>>> import numpy as np
>>> import numpy.linalg as la
>>> np.set_printoptions(precision=2, suppress=True, linewidth=200)
>>> W0 = np.loadtxt("case19.csv", delimiter=",")
>>> W0
array([[1.  , 0.2 , 0.04, 0.01],
       [0.2 , 1.  , 0.2 , 0.04],
       [0.04, 0.2 , 1.  , 0.2 ],
       [0.01, 0.04, 0.2 , 1.  ]])
>>> # equal to its transpose
>>> other = W0 / la.norm(W0, axis=1, keepdims=True)
>>> G = other @ other.T
>>> (G - 2 * np.eye(4)).round(6).argmax(axis=1)
array([1, 0, 3, 2])
>>> round(np.degrees(np.arccos(np.clip(G[2, 3], -1, 1))), 2)
np.float64(67.37)
>>> np.argwhere(np.triu(np.abs(G) > 0.95, 1))
array([], shape=(0, 2), dtype=int64)
>>> la.norm(other, axis=1)
array([1., 1., 1., 1.])
>>> x0 = np.array([-2, -3, -1, 0])
>>> rhs = W0 @ x0
>>> rhs
array([-2.64, -3.6 , -1.68, -0.34])
>>> np.round(la.solve(W0, rhs + W0[:, 1]), 2) + 0
array([-2., -2., -1.,  0.])
>>> np.round(la.solve(W0, W0[:, 2]), 2) + 0
array([0., 0., 1., 0.])
>>> la.solve(W0.T, W0[3])
array([0., 0., 0., 1.])
>>> np.unravel_index(np.abs(W0).argmax(), W0.shape)
(np.int64(0), np.int64(0))
>>> la.svd(W0, compute_uv=False)
array([1.36, 1.08, 0.85, 0.71])
>>> np.count_nonzero(W0)
np.int64(16)
>>> la.matrix_rank(W0)
np.int64(4)
>>> W0.mean(axis=0)
array([0.31, 0.36, 0.36, 0.31])
>>> W0 - W0[0]
array([[ 0.  ,  0.  ,  0.  ,  0.  ],
       [-0.8 ,  0.8 ,  0.16,  0.03],
       [-0.96,  0.  ,  0.96,  0.19],
       [-0.99, -0.16,  0.16,  0.99]])
>>> W0.sum(axis=0)
array([1.25, 1.44, 1.44, 1.25])
>>> np.round(la.norm(W0), 2)
np.float64(2.06)
>>> W0.shape
(4, 4)
>>> O, R = la.qr(W0)
>>> np.allclose(R.T @ R, W0.T @ W0)
True
>>> np.trace(O @ O.T)
np.float64(4.0)
>>> np.abs(np.diag(R))
array([1.02, 0.96, 0.96, 0.94])
>>> round(abs(R[0, 0]), 2), round(float(la.norm(W0[:, 0])), 2)
(np.float64(1.02), 1.02)
